$ python -q
>>> import numpy as np
>>> import numpy.linalg as la
>>> np.set_printoptions(precision=2, suppress=True, linewidth=120)
>>> tidy = lambda a: np.round(a, 2) + 0
>>> X = np.array([[1.7, 1.0, -0.2, 2.1],
...     [-0.43, 1.24, -0.28, 0.94],
...     [1.0, 1.8, 2.3, -0.1],
...     [-0.5, 1.0, 0.8, 0.7],
...     [-0.3, 1.3, 0.2, 0.7]])
>>> hat = X @ la.solve(X.T @ X, X.T)
>>> tidy(hat)
array([[ 1.  ,  0.02,  0.  ,  0.  , -0.03],
       [ 0.02,  0.62, -0.07, -0.04,  0.48],
       [ 0.  , -0.07,  0.99, -0.01,  0.09],
       [ 0.  , -0.04, -0.01,  1.  ,  0.05],
       [-0.03,  0.48,  0.09,  0.05,  0.4 ]])
>>> tidy(np.diag(hat))
array([1.  , 0.62, 0.99, 1.  , 0.4 ])
>>> tidy(la.eigvalsh(hat))
array([0., 1., 1., 1., 1.])
>>> x0 = np.array([2, 1, 1, -3])
>>> y = X @ x0
>>> tidy(la.solve(X.T @ X, X.T @ y))
array([ 2.,  1.,  1., -3.])
>>> tidy(y)
array([-2.1 , -2.72,  6.4 , -1.3 , -1.2 ])
>>> tidy(la.pinv(X) @ X)
array([[1., 0., 0., 0.],
       [0., 1., 0., 0.],
       [0., 0., 1., 0.],
       [0., 0., 0., 1.]])
>>> rng = np.random.default_rng(9405)
>>> y = y + 0.1 * rng.normal(size=5)
>>> tidy(y)
array([-2.27, -2.66,  6.3 , -1.43, -1.05])
>>> b, *_ = la.lstsq(X, y)
>>> b.round()
array([ 2.,  1.,  1., -3.])
>>> [round(float(la.norm(la.solve(X.T @ X + lam * np.eye(4), X.T @ y))), 2) for lam in (0, 1, 10, 100)]
[4.06, 2.64, 1.11, 0.17]
>>> tidy(b)
array([ 2.02,  1.22,  0.77, -3.22])
>>> tidy(X.T @ (y - X @ b))
array([0., 0., 0., 0.])
>>> other = np.c_[X[:, :2] @ np.array([[0, -1], [0, -2]]), np.array([0, 3, 3, 3, 3])]
>>> tidy(other)
array([[ 0.  , -3.7 ,  0.  ],
       [ 0.  , -2.05,  3.  ],
       [ 0.  , -4.6 ,  3.  ],
       [ 0.  , -1.5 ,  3.  ],
       [ 0.  , -2.3 ,  3.  ]])
>>> tidy(la.lstsq(X, other[:, 0])[0])
array([0., 0., 0., 0.])
>>> la.matrix_rank(np.c_[X, other])
np.int64(5)
>>> tidy(la.norm(other - X @ la.lstsq(X, other)[0], axis=0))
array([0.  , 0.  , 0.07])
>>> la.matrix_rank(other)
np.int64(2)
